% python3 -q
>>> import numpy as np
>>> np.set_printoptions(precision=1, suppress=True, linewidth=120, sign=" ")
>>> X = np.load("x.npy")
>>> X
array([[ 1,  0,  0,  0,  0,  0,  0,  0],
       [ 0, -2,  0,  2,  1,  0,  2, -2],
       [-2,  0,  3,  0,  0,  0,  0,  0],
       [ 0, -1,  0,  1,  3, -2,  0, -2],
       [ 0, -2,  0,  2,  0, -2,  3,  2],
       [ 0,  0,  0,  1, -2,  0,  0, -1],
       [ 0, -1,  0,  1, -3,  0,  1, -3],
       [ 0,  2,  0,  1, -1, -1, -2,  2]])
>>> M2 = X / np.sqrt((X ** 2).mean(axis=1, keepdims=True))
>>> M2[1]
array([ 0. , -1.4,  0. ,  1.4,  0.7,  0. ,  1.4, -1.4])
>>> x0 = np.array([1, 1, 3, 4, 4, 2, 1, 2])
>>> X @ np.eye(8)[1]
array([ 0., -2.,  0., -1., -2.,  0., -1.,  2.])
>>> np.einsum("ij,j->i", X, x0)
array([  1,   8,   7,   7,   9,  -6, -14,   2])
>>> X @ np.ones(8)
array([ 1.,  1.,  1., -1.,  3., -2., -5.,  1.])
>>> print(X @ x0)
[  1   8   7   7   9  -6 -14   2]
>>> np.sign((X @ x0).round(6))
array([ 1,  1,  1,  1,  1, -1, -1,  1])
>>> X * x0
array([[  1,   0,   0,   0,   0,   0,   0,   0],
       [  0,  -2,   0,   8,   4,   0,   2,  -4],
       [ -2,   0,   9,   0,   0,   0,   0,   0],
       [  0,  -1,   0,   4,  12,  -4,   0,  -4],
       [  0,  -2,   0,   8,   0,  -4,   3,   4],
       [  0,   0,   0,   4,  -8,   0,   0,  -2],
       [  0,  -1,   0,   4, -12,   0,   1,  -6],
       [  0,   2,   0,   4,  -4,  -2,  -2,   4]])
>>> (X * x0).sum(axis=1)
array([  1,   8,   7,   7,   9,  -6, -14,   2])
>>> round(float(np.linalg.norm(X[7] - X[5])), 1)
4.4
>>> np.linalg.norm(X, axis=1).argmax()
np.int64(4)
>>> X[7] @ X[5]
np.int64(1)
>>> print(round(float(np.linalg.norm(X[7], 1)), 1), round(float(np.linalg.norm(X[7], np.inf)), 1))
9.0 2.0
>>> round(float(np.linalg.norm(X, "nuc")), 1)
25.2
>>> np.round(np.linalg.norm(X) ** 2 / np.linalg.norm(X, 2) ** 2, 1)
np.float64(2.6)
>>> np.linalg.matrix_rank(X, rtol=0.1)
np.int64(7)
>>> [round(float(x), 1) for x in np.linalg.svd(X, compute_uv=False)[:3]]
[6.7, 5.2, 4.5]
>>> np.linalg.cond(X) > 100
np.True_
>>> Uu, s, VT = np.linalg.svd(X)
>>> np.argmax(s[:-1] / (s[1:] + 1e-6)) + 1
np.int64(7)
>>> M2 = Uu[:, :7] @ np.diag(s[:7]) @ VT[:7]
>>> np.linalg.matrix_rank(X, rtol=0.05)
np.int64(7)
>>> print(round(float(np.linalg.norm(X - M2) / np.linalg.norm(X)), 1))
0.0
>>> print(np.linalg.matrix_rank(M2))
7
>>> J = np.load("mat.npy")
>>> print(J)
[[-0.7  0.9 -0.8 -2.2  0.8 -0.1 -1.6  1.  -0.5]
 [-0.1  0.2 -1.1  1.6  0.  -1.   1.3 -1.4 -0.3]
 [-1.1 -1.8 -0.8 -0.6  1.2  1.4 -1.4 -0.3 -0.3]
 [ 0.4 -1.1  0.3 -1.  -0.4 -1.4  0.8  0.  -0.9]
 [ 0.  -0.9 -0.5 -0.4 -0.1  0.7  0.   0.1  0.8]
 [ 1.4  0.5 -0.2  1.2 -1.3 -1.   0.9  0.2  0.6]
 [-1.2 -1.5  2.1 -1.3  1.1  0.2 -0.4 -0.8 -0.4]
 [-0.4  0.7 -0.8 -0.9  0.5  1.8 -1.  -0.4 -1.7]
 [ 1.1 -0.4 -0.2  1.1 -1.2  0.2  0.5  0.1  0.4]
 [-0.5 -0.2  2.4  0.2  0.4  0.4  1.3  1.1  0.9]
 [ 0.4 -0.3 -0.9  0.1 -0.4 -0.1  1.2 -0.6 -0.8]
 [-0.2 -1.2 -1.6  0.3  0.2 -1.3  0.4  1.5 -1.1]
 [ 0.3  0.8 -1.8 -0.6 -0.3  1.3  0.9 -1.   1. ]
 [ 1.   0.3 -1.3 -1.1 -1.  -0.3 -0.8 -0.3  0. ]
 [ 0.7  2.5  0.5  0.  -0.7  0.4 -1.1  0.1  0.1]
 [ 0.   0.3  1.9 -0.2  0.  -1.  -2.9 -0.8  1.6]
 [-1.   0.1  0.1  1.1  1.   1.3 -0.2  0.4 -0.2]
 [-1.4  0.  -0.3  0.8  1.4  0.4  0.3 -1.9  2.6]
 [ 0.6  1.6  1.   0.6 -0.8 -1.  -0.6 -0.5 -1.3]
 [ 2.  -0.6 -1.1  1.9 -1.9  0.9  0.7 -1.4  1.1]
 [ 0.2 -0.6  0.2 -1.3 -0.1  0.8 -1.3  0.   0.2]
 [ 0.3 -1.8 -1.4 -1.3 -0.2 -2.4  0.   0.7 -1.5]
 [-0.2  0.   0.1 -0.4  0.1  0.3 -0.7 -0.3  0.2]
 [ 1.1  0.2 -0.8  0.9 -1.   0.1  0.6 -0.6 -0.2]
 [ 0.7  1.4 -1.6  1.3 -0.7  0.9  0.3 -0.9 -0.9]
 [ 0.3  1.5 -0.2  0.3 -0.2  1.9 -0.6  0.2 -0.1]
 [ 0.6 -1.1 -0.3  0.8 -0.6  0.3  1.3  0.8  0.9]]
>>> Uu, s, VT = np.linalg.svd(J)
>>> print(s)
[ 7.9  6.7  6.   5.6  4.4  3.9  3.3  2.9  0.2]
>>> np.argmax(s[:-1] / (s[1:] + 1e-6)) + 1
np.int64(8)
>>> M2 = Uu[:, :8] @ np.diag(s[:8]) @ VT[:8]
>>> np.linalg.matrix_rank(J, rtol=0.05)
np.int64(8)
>>> round(float(np.linalg.norm(J - M2) / np.linalg.norm(J)), 1)
0.0
>>> np.round(np.abs(J - M2).max(), 1)
np.float64(0.1)
>>> x0 = np.array([2, 2, 2, 2, -2, -2, 1, -2, -2])
>>> y = J @ x0
>>> np.round(np.linalg.pinv(J) @ J, 1) + 0
array([[ 1.,  0.,  0.,  0.,  0.,  0.,  0.,  0.,  0.],
       [ 0.,  1.,  0.,  0.,  0.,  0.,  0.,  0.,  0.],
       [ 0.,  0.,  1.,  0.,  0.,  0.,  0.,  0.,  0.],
       [ 0.,  0.,  0.,  1.,  0.,  0.,  0.,  0.,  0.],
       [ 0.,  0.,  0.,  0.,  1.,  0.,  0.,  0.,  0.],
       [ 0.,  0.,  0.,  0.,  0.,  1.,  0.,  0.,  0.],
       [ 0.,  0.,  0.,  0.,  0.,  0.,  1.,  0.,  0.],
       [ 0.,  0.,  0.,  0.,  0.,  0.,  0.,  1.,  0.],
       [ 0.,  0.,  0.,  0.,  0.,  0.,  0.,  0.,  1.]])
>>> np.linalg.solve(J.T @ J, J.T @ y)
array([ 2.,  2.,  2.,  2., -2., -2.,  1., -2., -2.])
>>> np.linalg.lstsq(J, y)[0]
array([ 2.,  2.,  2.,  2., -2., -2.,  1., -2., -2.])
>>> rng = np.random.default_rng(974)
>>> y = y + 0.3 * rng.normal(size=27)
>>> y
array([ -9.6,   7.9, -13.7,   3.1,  -6.6,   9.4,  -4.8,  -4.4,   4.5,  -0.6,   3.5,  -3.3,  -3.8,   0.6,   6.9,   0.9,
        -4.7,  -6.6,  13.8,   8.2,  -6. ,  -1.5,  -2. ,   6.6,   7.1,  -0.4,  -1.8])
>>> coef, *_ = np.linalg.lstsq(J, y)
>>> np.round(J.T @ (y - J @ coef), 1) + 0
array([ 0.,  0.,  0.,  0.,  0.,  0.,  0.,  0.,  0.])
>>> [round(float(np.linalg.norm(np.linalg.solve(J.T @ J + lam * np.eye(9), J.T @ y))), 2) for lam in (0, 1, 10, 100)]
[5.67, 5.42, 4.16, 1.48]
>>> A = np.load("case12.npy")
>>> A
array([[ 3, -1,  1, -2, -1,  0,  3],
       [-1, -2, -1,  2, -3,  3, -1],
       [ 1,  0, -1,  0, -3, -2,  1],
       [ 0, -1,  3, -1, -1,  3, -1],
       [-3,  2,  0,  0,  0,  2, -2],
       [-3, -3, -1, -1, -1,  2,  0],
       [ 2,  0,  0,  1, -1,  3,  0]])
>>> np.count_nonzero(A)
np.int64(38)
>>> A.sum(axis=1)
array([ 3, -3, -4,  2, -1, -7,  5])
>>> A.shape
(7, 7)
>>> np.abs(A).max()
np.int64(3)
>>> A.mean(axis=0)
array([-0.1, -0.7,  0.1, -0.1, -1.4,  1.6,  0. ])
>>> A[7]
Traceback (most recent call last):
  File "<python-input-56>", line 1, in <module>
    A[7]
    ~^^^
IndexError: index 7 is out of bounds for axis 0 with size 7
>>> M2 = A + rng.integers(-2, 3, (7, 6)) @ rng.integers(-2, 3, (6, 7))
>>> M2
array([[ -4,   4,  10,  -6,  -3,   8,  14],
       [  2,  -3,  -3,   2,  -3,  -3,  -1],
       [ -3,   1,   0,  -7,  -7,   2,   4],
       [ -2,  -4,  12,  -3,   0,   7,   6],
       [ -1,  -4,   0,  -1,  -4,  -2,   0],
       [  1,  -5,  -5,   5,  -2,  -6,  -2],
       [  7,  -1, -11,   3,  -6,  -1,  -7]])
>>> M2 - A
array([[ -7,   5,   9,  -4,  -2,   8,  11],
       [  3,  -1,  -2,   0,   0,  -6,   0],
       [ -4,   1,   1,  -7,  -4,   4,   3],
       [ -2,  -3,   9,  -2,   1,   4,   7],
       [  2,  -6,   0,  -1,  -4,  -4,   2],
       [  4,  -2,  -4,   6,  -1,  -8,  -2],
       [  5,  -1, -11,   2,  -5,  -4,  -7]])
>>> labels = rng.permutation(7)
>>> labels
array([ 6,  5,  2,  3,  0,  4,  1])
>>> M2 = A[labels][:, labels]
>>> print(np.diag(M2))
[ 0  2 -1 -1  3  0 -2]
>>> np.trace(M2)
np.int64(1)
>>> w1 = np.array([[1, 5, 3],
...     [-2, -4, -2],
...     [-3, -3, 1],
...     [-3, 5, 4],
...     [4, -2, -4],
...     [5, 5, 3],
...     [5, -1, -3]])
>>> coef = np.array([-1, 2, -1])
>>> H = np.maximum(A @ w1 + coef, 0)
>>> (H > 0).astype(int)
array([[ 1,  1,  0],
       [ 0,  1,  1],
       [ 0,  1,  1],
       [ 1,  1,  1],
       [ 0,  0,  0],
       [ 1,  1,  1],
       [ 1,  1,  1]])
>>> H
array([[ 18,   7,   0],
       [  0,  40,  31],
       [  0,   5,   4],
       [  1,  10,  16],
       [  0,   0,   0],
       [ 14,   9,   1],
       [  9,  34,  22]])
>>> Z = np.array([[1, 4], [0, 0], [-2, -5]])
>>> w1 @ Z
array([[ -5, -11],
       [  2,   2],
       [ -5, -17],
       [-11, -32],
       [ 12,  36],
       [ -1,   5],
       [ 11,  35]])
>>> H @ Z
array([[  18,   72],
       [ -62, -155],
       [  -8,  -20],
       [ -31,  -76],
       [   0,    0],
       [  12,   51],
       [ -35,  -74]])
>>> M = np.loadtxt("out7.csv", delimiter=",")
>>> M
array([[-0.7,  0.4, -0.4, -0.9,  0.3,  0. ,  0.6,  0.6, -0.7],
       [ 0.5, -1. , -0.9,  1. , -1. ,  1. ,  0.9, -0.7,  1. ],
       [-0.8,  0.9, -0.3, -1. ,  0.8, -0.9,  0.5,  0.8, -0.9],
       [-0.6,  0.9, -0.9, -0.9,  0.9, -1. ,  0.3,  1. , -0.9],
       [ 0.7,  0.6,  0.9,  0.6,  0.6, -1. , -1. , -0.5,  0.4],
       [ 0.8, -1. , -0.7,  1. , -0.9,  1. ,  0.1, -0.6,  1. ],
       [ 0.9,  0.8,  1. ,  0.9,  0.8, -1. , -1. , -0.8,  0.8],
       [-0.5, -1. , -1. ,  0.9, -1. ,  1. ,  1. ,  0.1,  0.7],
       [ 0.8, -0.8, -0.5,  1. , -0.5,  0.7, -0.5, -0.3,  0.9],
       [-0.4,  0.6,  0.7, -0.9,  0.4, -0.8, -0.2, -0.2, -0.6],
       [ 0.9,  0.4,  1. ,  0.8,  0.3, -1. , -1. , -1. ,  0.8],
       [ 0.6, -0.4,  0.9,  0.7, -0.4, -0.2, -0.7, -0.9,  0.7],
       [ 0.2,  0. ,  0.9, -0.2, -0.2, -0.5, -0.6, -0.9,  0.3],
       [ 0.6, -0.1,  0.9,  0.6, -0.2, -0.7, -0.8, -0.9,  0.6],
       [ 0.1, -0.9, -0.9,  0.9, -0.8,  1. ,  0.8,  0.1,  0.7],
       [ 0.5, -0.5,  0.7,  0.8, -0.4,  0.2, -0.5, -0.8,  0.7],
       [ 0.3,  0.9, -0.2, -0.6,  0.9, -1. , -0.8,  0.8, -0.6],
       [ 0.6, -1. , -0.5,  1. , -1. ,  1. ,  0.7, -0.8,  1. ],
       [-0.5,  0.9,  0.1, -1. ,  0.9, -1. , -0.3,  0.7, -0.9],
       [-0.5,  0.1, -0.5, -0.7,  0. ,  0.4,  0.6,  0.4, -0.5],
       [-0.3, -0.8, -0.8,  0.5, -0.8,  1. ,  0.8,  0. ,  0.3],
       [-0.9,  0.7,  0.4, -1. ,  0.4, -0.5,  0.6,  0.4, -0.9],
       [ 0. , -0.9, -0.7,  0.9, -0.9,  1. ,  0.9, -0.4,  0.7]])
>>> proj = M @ np.linalg.solve(M.T @ M, M.T)
>>> np.round(np.linalg.eigvalsh(proj), 1) + 0
array([ 0.,  0.,  0.,  0.,  0.,  0.,  0.,  0.,  0.,  0.,  0.,  0.,  0.,  0.,  1.,  1.,  1.,  1.,  1.,  1.,  1.,  1.,
        1.])
>>> proj @ M[:, 3]
array([-0.9,  1. , -1. , -0.9,  0.6,  1. ,  0.9,  0.9,  1. , -0.9,  0.8,  0.7, -0.2,  0.6,  0.9,  0.8, -0.6,  1. ,
       -1. , -0.7,  0.5, -1. ,  0.9])
>>> Ac = M - M.mean(axis=0)
>>> vecs = np.linalg.svd(Ac)[2][:2]
>>> M2 = Ac - Ac @ vecs.T @ vecs
>>> np.round(np.linalg.norm(M2) / np.linalg.norm(Ac), 1)
np.float64(0.3)
>>> np.linalg.norm(M2, axis=1).round(6).argmax()
np.int64(16)
>>> np.diag(vecs.T @ vecs)
array([ 0.2,  0.2,  0.3,  0.3,  0.2,  0.3,  0.3,  0.2,  0.2])
>>> labels = M[:, 8] > np.median(M[:, 8])
>>> f = M[labels].mean(axis=0) - M[~labels].mean(axis=0)
>>> np.round((((M - M.mean(axis=0)) @ f > 0) == labels).mean(), 1)
np.float64(0.9)
>>> labels.astype(int)
array([ 0,  1,  0,  0,  0,  1,  1,  1,  1,  0,  1,  1,  0,  0,  1,  1,  0,  1,  0,  0,  0,  0,  1])
>>> f
array([ 0.7, -1. , -0.2,  1.4, -0.9,  0.9,  0.1, -0.7,  1.2])
>>> ((M - M.mean(axis=0)) @ f > 0).astype(int)
array([ 0,  1,  0,  0,  0,  1,  0,  1,  1,  0,  1,  1,  0,  1,  1,  1,  0,  1,  0,  0,  1,  0,  1])
>>> x0 = np.array([-3, 2, 1, 3, 1, 0, 2, 2, 1])
>>> y = M @ x0
>>> np.round(np.linalg.pinv(M) @ M, 1) + 0
array([[ 1.,  0.,  0.,  0.,  0.,  0.,  0.,  0.,  0.],
       [ 0.,  1.,  0.,  0.,  0.,  0.,  0.,  0.,  0.],
       [ 0.,  0.,  1.,  0.,  0.,  0.,  0.,  0.,  0.],
       [ 0.,  0.,  0.,  1.,  0.,  0.,  0.,  0.,  0.],
       [ 0.,  0.,  0.,  0.,  1.,  0.,  0.,  0.,  0.],
       [ 0.,  0.,  0.,  0.,  0.,  1.,  0.,  0.,  0.],
       [ 0.,  0.,  0.,  0.,  0.,  0.,  1.,  0.,  0.],
       [ 0.,  0.,  0.,  0.,  0.,  0.,  0.,  1.,  0.],
       [ 0.,  0.,  0.,  0.,  0.,  0.,  0.,  0.,  1.]])
>>> y
array([ 1.8, -1. ,  3.4,  2.6, -0.2, -3. ,  0.6,  3.1, -2.7, -0.6, -1.4, -2.5, -3.2, -2.3,  1.4, -1.7, -0.8, -1.5,
        1.2,  0.6,  1.1,  3. ,  1. ])
>>> y = y + 0.3 * rng.normal(size=23)
>>> print(y)
[ 2.  -1.   3.4  2.8 -0.6 -3.6  0.7  2.9 -2.6 -0.5 -1.8 -2.3 -2.8 -2.4  1.5 -1.7 -0.7 -1.6  1.3  0.7  1.1  3.   1. ]
>>> coef, *_ = np.linalg.lstsq(M, y)
>>> round(np.linalg.norm(y - M @ coef), 1)
np.float64(0.8)
>>> print(coef.round())
[-3.  1.  1.  2.  2. -0.  2.  2.  2.]
>>> coef
array([-3.2,  0.8,  1.1,  2.1,  2.1, -0.2,  2.1,  2.2,  2.2])
>>> labels = rng.integers(0, 2, 3)
>>> W0 = np.array([[-2, -3, -3], [-2, -2, 5], [2, -3, -2]]) * (labels[:, None] == labels)
>>> W0
array([[-2, -3,  0],
       [-2, -2,  0],
       [ 0,  0, -2]])
>>> O = W0.astype(float).copy()
>>> for j in range(3):
...     O[:, j] -= O[:, :j] @ (O[:, :j].T @ O[:, j])
...     O[:, j] /= np.linalg.norm(O[:, j])
... 
>>> np.round(O.T @ O, 1) + 0
array([[ 1.,  0.,  0.],
       [ 0.,  1.,  0.],
       [ 0.,  0.,  1.]])
>>> M2 = W0 ** -1
Traceback (most recent call last):
  File "<python-input-106>", line 1, in <module>
    M2 = W0 ** -1
         ~~~^^~~~
ValueError: Integers to negative integer powers are not allowed.
>>> M2 = np.linalg.invert(W0)
Traceback (most recent call last):
  File "<python-input-107>", line 1, in <module>
    M2 = np.linalg.invert(W0)
         ^^^^^^^^^^^^^^^^
AttributeError: module 'numpy.linalg' has no attribute 'invert'
>>> M2 = np.linalg.inv(W0)
>>> W0 @ M2
array([[ 1.,  0.,  0.],
       [ 0.,  1.,  0.],
       [ 0.,  0.,  1.]])
>>> (np.abs(M2) > 1e-9).astype(int)
array([[ 1,  1,  0],
       [ 1,  1,  0],
       [ 0,  0,  1]])
>>> round(float(np.linalg.det(W0) * np.linalg.det(M2)), 1)
1.0
>>> round(float(np.linalg.slogdet(W0)[0]), 1)
1.0
>>> vals, vecs = np.linalg.eig(W0)
>>> np.round(np.prod(vals), 1)
np.float64(4.0)
>>> np.sort(np.linalg.eigvals(np.linalg.inv(W0)))
array([-0.5, -0.2,  2.2])
>>> vals
array([ 0.4, -4.4, -2. ])
>>> np.round(W0 @ vecs[:, 0] - vals[0] * vecs[:, 0], 1) + 0
array([ 0.,  0.,  0.])
>>> np.sort(np.linalg.eigvals(W0.T))
array([-4.4, -2. ,  0.4])
>>> def softmax(z):
...     e = np.exp(z - z.max(axis=-1, keepdims=True))
...     return e / e.sum(axis=-1, keepdims=True)
... 
>>> softmax(W0[2] + 2)
array([ 0.5,  0.5,  0.1])
>>> S = W0 @ W0.T / np.sqrt(3)
>>> softmax(S + np.triu(np.full(S.shape, -np.inf), 1))
array([[ 1. ,  0. ,  0. ],
       [ 0.8,  0.2,  0. ],
       [ 0.1,  0.1,  0.8]])
>>> print(np.round(softmax(S), 1) + 0)
[[ 0.8  0.2  0. ]
 [ 0.8  0.2  0. ]
 [ 0.1  0.1  0.8]]
